>>> import numpy as np
>>> import numpy.linalg as la
>>> np.set_printoptions(precision=2, suppress=True, linewidth=120)
>>> X = np.array([[4.0, 1.0, 1.0], [1.0, 4.0, 1.0], [1.0, 1.0, 4.0]])
>>> np.allclose(X @ X.T, X.T @ X)
True
>>> np.sort(np.abs(np.fft.fft(X[0]))), np.sort(la.svd(X, compute_uv=False))
(array([3., 3., 6.]), array([3., 3., 6.]))
>>> print(round(float(la.det(X)), 2))
54.0
>>> X @ X
array([[18.,  9.,  9.],
       [ 9., 18.,  9.],
       [ 9.,  9., 18.]])
>>> np.allclose(X @ X.T, X.T @ X)
True
>>> la.determinant(X)
Traceback (most recent call last):
  File "<python-input-9>", line 1, in <module>
    la.determinant(X)
    ^^^^^^^^^^^^^^
AttributeError: module 'numpy.linalg' has no attribute 'determinant'
>>> low = la.cholesky(X)
>>> print(np.diag(low) ** 2)
[4.   3.75 3.6 ]
>>> print(np.prod(np.diag(low)) ** 2, round(la.det(X), 2))
54.0 54.0
>>> low
array([[2.  , 0.  , 0.  ],
       [0.5 , 1.94, 0.  ],
       [0.5 , 0.39, 1.9 ]])
>>> X / np.sqrt(np.outer(np.diag(X), np.diag(X)))
array([[1.  , 0.25, 0.25],
       [0.25, 1.  , 0.25],
       [0.25, 0.25, 1.  ]])
>>> M2 = np.array([[-2, -6], [-7, 6]])
>>> Z = np.kron(M2, low)
>>> Z
array([[ -4.  ,  -0.  ,  -0.  , -12.  ,  -0.  ,  -0.  ],
       [ -1.  ,  -3.87,  -0.  ,  -3.  , -11.62,  -0.  ],
       [ -1.  ,  -0.77,  -3.79,  -3.  ,  -2.32, -11.38],
       [-14.  ,  -0.  ,  -0.  ,  12.  ,   0.  ,   0.  ],
       [ -3.5 , -13.56,  -0.  ,   3.  ,  11.62,   0.  ],
       [ -3.5 ,  -2.71, -13.28,   3.  ,   2.32,  11.38]])
>>> (Z - Z.T) / 2
array([[ 0.  ,  0.5 ,  0.5 ,  1.  ,  1.75,  1.75],
       [-0.5 ,  0.  ,  0.39, -1.5 ,  0.97,  1.36],
       [-0.5 , -0.39,  0.  , -1.5 , -1.16,  0.95],
       [-1.  ,  1.5 ,  1.5 ,  0.  , -1.5 , -1.5 ],
       [-1.75, -0.97,  1.16,  1.5 ,  0.  , -1.16],
       [-1.75, -1.36, -0.95,  1.5 ,  1.16,  0.  ]])
>>> (Z + Z.T) / 2
array([[ -4.  ,  -0.5 ,  -0.5 , -13.  ,  -1.75,  -1.75],
       [ -0.5 ,  -3.87,  -0.39,  -1.5 , -12.59,  -1.36],
       [ -0.5 ,  -0.39,  -3.79,  -1.5 ,  -1.16, -12.33],
       [-13.  ,  -1.5 ,  -1.5 ,  12.  ,   1.5 ,   1.5 ],
       [ -1.75, -12.59,  -1.16,   1.5 ,  11.62,   1.16],
       [ -1.75,  -1.36, -12.33,   1.5 ,   1.16,  11.38]])
>>> Z.inv()
Traceback (most recent call last):
  File "<python-input-20>", line 1, in <module>
    Z.inv()
    ^^^^^
AttributeError: 'numpy.ndarray' object has no attribute 'inv'
>>> print(np.allclose(Z, Z.T))
False
>>> round(float(np.abs(la.eigvals(Z)).max()), 2)
19.23
>>> A = np.loadtxt("case11.csv", delimiter=",")
>>> A
array([[ -1.48,  -3.89,   6.58,   6.56],
       [ -0.99,  -2.07,   5.33,   5.24],
       [  0.02,   1.19,   2.95,   2.56],
       [  0.22,   1.7 ,   2.53,   2.06],
       [  0.71,   2.71,   1.56,   0.8 ],
       [  0.83,   2.88,   1.33,   0.48],
       [  1.11,   2.87,   0.76,  -0.37],
       [  1.12,   2.67,   0.66,  -0.52],
       [  1.11,   2.4 ,   0.58,  -0.6 ],
       [  1.1 ,   2.39,   0.58,  -0.6 ],
       [  1.01,   1.93,   0.51,  -0.63],
       [  0.89,   1.51,   0.45,  -0.58],
       [ -0.53,  -0.39,  -0.4 ,   0.34],
       [ -1.38,  -0.55,  -1.25,   0.82],
       [ -1.75,  -0.47,  -1.69,   1.01],
       [ -2.31,  -0.21,  -2.42,   1.26],
       [ -3.32,   0.65,  -3.95,   1.62],
       [ -4.07,   1.57,  -5.24,   1.83],
       [ -5.95,   4.78,  -8.99,   2.09],
       [ -8.44,  10.78, -15.  ,   1.97],
       [-10.34,  16.5 , -20.28,   1.55],
       [-11.36,  19.96, -23.36,   1.21]])
>>> # looks like rank 3
>>> la.cond(A) > 100
np.True_
>>> print(np.argsort(-la.norm(A, axis=0).round(6), kind="stable")[:3])
[2 1 0]
